% ipython --no-banner

In [1]: import numpy as np

In [2]: import numpy.linalg as la

In [3]: np.set_printoptions(precision=2, suppress=True, linewidth=100, floatmode="fixed")

In [4]: A = np.array([[0, 8, -8, 0, 10, -10],
   ...:     [-4, 8, 0, -5, 10, 0],
   ...:     [-8, -4, -4, -10, -5, -5],
   ...:     [0, -4, 4, 0, -8, 8],
   ...:     [2, -4, 0, 4, -8, 0],
   ...:     [4, 2, 2, 8, 4, 4]])

In [5]: def softmax(z):
   ...:     e = np.exp(z - z.max(axis=-1, keepdims=True))
   ...:     return e / e.sum(axis=-1, keepdims=True)
   ...: 

In [6]: print(softmax(A).sum(axis=1))
[1.00 1.00 1.00 1.00 1.00 1.00]

In [7]: print(np.round(softmax(A[4] + -3), 2) + 0)
[0.12 0.00 0.02 0.85 0.00 0.02]

In [8]: print(np.round(softmax(10 * A[4]), 2) + 0)
[0.00 0.00 0.00 1.00 0.00 0.00]

In [9]: att = A @ A.T / np.sqrt(6)

In [10]: print(np.round(softmax(att + np.triu(np.full(att.shape, -np.inf), 1)), 2) + 0)
[[1.00 0.00 0.00 0.00 0.00 0.00]
 [0.00 1.00 0.00 0.00 0.00 0.00]
 [0.00 0.00 1.00 0.00 0.00 0.00]
 [0.00 0.00 0.00 1.00 0.00 0.00]
 [0.00 0.00 0.00 0.00 1.00 0.00]
 [0.00 0.00 0.00 0.00 0.00 1.00]]

In [11]: print(softmax(att).round(6).argmax(axis=1))
[0 1 2 3 4 5]

In [12]: print(np.round(softmax(att)[4] @ A, 2) + 0)
[ 2.00 -4.00  0.00  4.00 -8.00  0.00]

In [13]: U, sv, vt = la.svd(A, full_matrices=False)

In [14]: print(np.round(U.T @ A @ vt.T, 2) + 0)
[[25.51  0.00  0.00  0.00  0.00  0.00]
 [ 0.00 19.04  0.00  0.00  0.00  0.00]
 [ 0.00  0.00 11.60  0.00  0.00  0.00]
 [ 0.00  0.00  0.00  2.53  0.00  0.00]
 [ 0.00  0.00  0.00  0.00  1.89  0.00]
 [ 0.00  0.00  0.00  0.00  0.00  1.15]]

In [15]: print(np.cumsum(sv ** 2) / np.sum(sv ** 2))
[0.56 0.87 0.99 1.00 1.00 1.00]

In [16]: print(np.round(vt @ vt.T, 2) + 0)
[[1.00 0.00 0.00 0.00 0.00 0.00]
 [0.00 1.00 0.00 0.00 0.00 0.00]
 [0.00 0.00 1.00 0.00 0.00 0.00]
 [0.00 0.00 0.00 1.00 0.00 0.00]
 [0.00 0.00 0.00 0.00 1.00 0.00]
 [0.00 0.00 0.00 0.00 0.00 1.00]]

In [17]: print(np.abs(U[:, 0]).round(6).argmax())
0
